$ python3 -q
>>> import numpy as np
>>> np.set_printoptions(precision=2, suppress=True, linewidth=200)
>>> rng = np.random.default_rng(730450)
>>> A = np.eye(3, dtype=int)[rng.permutation(3)] * np.array([-2, -3, 2])
>>> A
array([[-2,  0,  0],
       [ 0,  0,  2],
       [ 0, -3,  0]])
>>> # 2 blocks once reordered
>>> r0 = np.array([5, 4, 1])
>>> B = A + np.outer(r0, np.eye(3)[0])
>>> round(np.linalg.det(B) / np.linalg.det(A), 2), np.round(1 + np.linalg.solve(A, r0)[0], 2)
(np.float64(-1.5), np.float64(-1.5))
>>> B
array([[ 3.,  0.,  0.],
       [ 4.,  0.,  2.],
       [ 1., -3.,  0.]])
>>> np.linalg.matrix_rank(np.linalg.inv(B) - np.linalg.inv(A), tol=1e-8)
np.int64(1)
>>> Q, Rm = np.linalg.qr(B)
>>> np.round(Q @ Rm, 2) + 0
array([[ 3.,  0.,  0.],
       [ 4.,  0.,  2.],
       [ 1., -3.,  0.]])
>>> mat = np.array([[4.0, -2.0, -12.0, 7.0],
...     [4.0, -2.0, -10.0, 5.0],
...     [0.0, 0.0, -4.0, 1.0],
...     [0.0, 0.0, -2.0, -1.0]])
>>> print(mat)
[[  4.  -2. -12.   7.]
 [  4.  -2. -10.   5.]
 [  0.   0.  -4.   1.]
 [  0.   0.  -2.  -1.]]
>>> # rows and columns are dependent
>>> U, s, VT = np.linalg.svd(mat)
>>> evecs = VT[:(s > 1e-8).sum()]
>>> x0 = mat[3] + 2 * mat[2] + rng.integers(2) * np.eye(4)[3]
>>> x0
array([  0.,   0., -10.,   1.])
>>> print(np.diag(evecs.T @ evecs))
[0.8 0.2 1.  1. ]
>>> np.linalg.matrix_rank(np.vstack([mat, x0]))
np.int64(3)
>>> round(np.linalg.norm(x0 - evecs.T @ evecs @ x0), 2)
np.float64(0.0)
>>> J = np.load("case18.npy")
>>> J
array([[-0.7,  1.3, -0.2,  0.4],
       [-0.1,  0.9, -1. , -0.8],
       [ 0. ,  1.2, -0.8,  0.1],
       [-1.4,  0.1,  0.6,  1.4],
       [ 2.7,  0.7, -0.7,  1.1]])
>>> x0 = np.array([0, 0, 2, 2])
>>> target = J @ x0
>>> coef, lr = np.zeros(4), 1 / np.linalg.norm(J, 2) ** 2
>>> for i in range(25):
...     coef -= lr * J.T @ (J @ coef - target)
...     if i % 5 == 0: print(i, round(np.linalg.norm(J @ coef - target), 2))
... 
0 3.28
5 0.41
10 0.29
15 0.28
20 0.26
>>> coef
array([-0.15, -0.4 ,  1.36,  2.23])
>>> x0 = np.array([1, 6, 3, 3])
>>> h1 = np.maximum(J @ x0, 0)
>>> np.tanh(J @ x0)
array([ 1. , -0.1,  1. ,  1. ,  1. ])
>>> np.maximum(J @ x0, 0) - np.maximum(-J @ x0, 0)
array([ 7.7, -0.1,  5.1,  5.2,  8.1])
